% python3 -q
>>> import numpy as np
>>> np.set_printoptions(suppress=True, linewidth=120)
>>> arr = np.load("block15.npy")
>>> print(arr)
[[-1.2   0.71  2.79]
 [-3.67  1.51  4.84]
 [ 0.51  0.2   1.18]
 [ 2.    0.36 -2.12]
 [ 1.06 -0.53 -4.12]
 [ 1.57 -0.04 -2.2 ]
 [ 2.97 -1.   -4.08]
 [-0.74  0.53  3.49]
 [-1.94  0.64  2.87]
 [-2.51  0.7   4.32]
 [-1.68 -0.62 -0.3 ]
 [ 0.9   0.08  0.27]
 [-0.97 -0.43  1.33]
 [ 2.82 -0.28 -3.08]
 [ 2.48 -0.26 -2.9 ]
 [-3.39  0.02  1.71]]
>>> print(np.round(arr[13] @ arr[6], 2))
21.22
>>> print(round(np.linalg.norm(arr[13], 1), 2), round(np.linalg.norm(arr[13], np.inf), 2))
6.18 3.08
>>> print(np.round(np.linalg.norm(arr, axis=0), 2))
[ 8.51  2.48 11.72]
>>> other = np.c_[arr[:, :2] @ np.array([[-1, -3], [0, 2]]), np.array([5, 0, 6, 6, 7, 5, 8, 0, 4, 0, 7, 9, 0, 4, 3, 4])]
>>> print(other.round(2))
[[  1.2    5.02   5.  ]
 [  3.67  14.03   0.  ]
 [ -0.51  -1.13   6.  ]
 [ -2.    -5.28   6.  ]
 [ -1.06  -4.24   7.  ]
 [ -1.57  -4.79   5.  ]
 [ -2.97 -10.91   8.  ]
 [  0.74   3.28   0.  ]
 [  1.94   7.1    4.  ]
 [  2.51   8.93   0.  ]
 [  1.68   3.8    7.  ]
 [ -0.9   -2.54   9.  ]
 [  0.97   2.05   0.  ]
 [ -2.82  -9.02   4.  ]
 [ -2.48  -7.96   3.  ]
 [  3.39  10.21   4.  ]]
>>> print(np.round(np.linalg.lstsq(arr, other[:, 0])[0], 2) + 0)
[-1.  0.  0.]
>>> print(np.round(np.linalg.norm(other - arr @ np.linalg.lstsq(arr, other)[0], axis=0), 2) + 0)
[ 0.    0.   19.61]
>>> data = np.load("out5.npy")
>>> print(data)
[[ 1  3  3]
 [ 2  6  4]
 [ 5  7  6]
 [ 6 10  8]
 [ 9 13 11]
 [ 9 14 13]
 [12 17 15]
 [13 20 15]
 [14 21 15]
 [17 23 16]
 [17 23 17]
 [20 24 18]
 [23 26 20]
 [23 26 21]]
>>> Q, R = np.linalg.qr(data)
>>> print(np.round(Q @ R, 2))
[[ 1.  3.  3.]
 [ 2.  6.  4.]
 [ 5.  7.  6.]
 [ 6. 10.  8.]
 [ 9. 13. 11.]
 [ 9. 14. 13.]
 [12. 17. 15.]
 [13. 20. 15.]
 [14. 21. 15.]
 [17. 23. 16.]
 [17. 23. 17.]
 [20. 24. 18.]
 [23. 26. 20.]
 [23. 26. 21.]]
>>> print(np.round(Q.T @ Q, 2) + 0)
[[1. 0. 0.]
 [0. 1. 0.]
 [0. 0. 1.]]
>>> print(R.round(2))
[[-52.66 -67.78 -52.3 ]
 [  0.    -9.03  -6.92]
 [  0.     0.    -4.12]]
>>> vec = np.array([-2, 2, 0])
>>> rhs = data @ vec
>>> print(rhs)
[ 4  8  4  8  8 10 10 14 14 12 12  8  6  6]
>>> print(np.round(np.linalg.solve(data.T @ data, data.T @ rhs), 2) + 0)
[-2.  2.  0.]
>>> print(np.round(np.linalg.pinv(data) @ data, 2) + 0)
[[1. 0. 0.]
 [0. 1. 0.]
 [0. 0. 1.]]
>>> print(np.round(np.linalg.lstsq(data, rhs)[0], 2) + 0)
[-2.  2.  0.]
>>> rng = np.random.default_rng(7784)
>>> rhs = rhs + 0.02 * rng.normal(size=14)
>>> print(rhs.round(2))
[ 3.99  7.99  3.99  7.99  8.01 10.01 10.02 13.98 13.99 11.97 12.01  7.99  6.01  6.02]
>>> beta, *_ = np.linalg.lstsq(data, rhs)
>>> print(beta.round())
[-2.  2.  0.]
>>> print(np.round(data.T @ (rhs - data @ beta), 2) + 0)
[0. 0. 0.]
>>> print([round(float(np.linalg.norm(np.linalg.solve(data.T @ data + lam * np.eye(3), data.T @ rhs))), 2) for lam in (0, 1, 10, 100)])
[2.82, 2.69, 2.02, 0.72]
>>> Xs = (data - data.mean(axis=0)) / data.std(axis=0)
>>> print(np.argwhere(np.abs(Xs) > 2))
[]
>>> beta = np.linalg.lstsq(np.delete(Xs, 1, axis=1), Xs[:, 1])[0]
>>> print(np.abs(beta).argmax())
1
>>> print(beta.round(2))
[0.42 0.57]
>>> print(round(float(1 - np.var(Xs[:, 1] - np.delete(Xs, 1, axis=1) @ beta)), 2))
0.97
>>> m1 = np.load("data.npy")
>>> print(m1)
[[1.   0.9  0.81 0.73]
 [0.9  1.   0.9  0.81]
 [0.81 0.9  1.   0.9 ]
 [0.73 0.81 0.9  1.  ]]
>>> # equal to its transpose
>>> print(np.round(np.sort(np.abs(np.linalg.eigvals(m1))), 2))
[0.06 0.1  0.31 3.53]
>>> print(np.trace(m1))
4.0
>>> print(np.allclose(m1 @ m1.T, m1.T @ m1))
True
>>> print(np.allclose(m1, m1.T))
True
>>> print(np.round(m1 @ m1, 2))
[[3.   3.12 3.09 2.92]
 [3.12 3.28 3.26 3.09]
 [3.09 3.26 3.28 3.12]
 [2.92 3.09 3.12 3.  ]]
>>> K = np.load("arr.npy")
>>> print(K)
[[-41.19  34.28  45.48]
 [-38.67  33.18  46.21]
 [-39.1   35.91  44.08]
 [-39.88  34.64  45.08]
 [-41.8   33.77  45.94]
 [-41.39  36.79  45.11]
 [-41.47  35.33  45.05]
 [-40.73  36.1   44.93]
 [-40.83  35.82  45.89]
 [-40.2   34.07  44.46]
 [-39.1   35.6   44.62]
 [-40.83  32.28  45.13]
 [-38.51  34.75  44.58]
 [-38.31  35.33  46.84]
 [-40.77  36.7   44.62]
 [-40.92  36.03  45.25]
 [-38.69  34.17  46.03]
 [-42.01  35.17  44.49]
 [-40.05  34.61  45.91]
 [-39.76  35.98  45.84]
 [-38.99  37.03  45.49]
 [-41.25  36.45  45.13]
 [-38.36  35.11  47.81]
 [-40.95  33.29  44.68]
 [-39.48  34.68  45.09]
 [-40.41  35.72  44.26]
 [-40.85  34.48  43.39]]
>>> gram = np.cov(K, rowvar=False)
>>> print(np.round(K.std(axis=0), 2))
[1.11 1.15 0.89]
>>> print(np.round(np.linalg.eigvalsh(gram)[::-1], 2))
[1.54 1.35 0.58]
>>> print(np.median(K, axis=0))
[-40.41  35.17  45.11]
>>> print(gram.round(2))
[[ 1.27 -0.03  0.4 ]
 [-0.03  1.38 -0.08]
 [ 0.4  -0.08  0.82]]
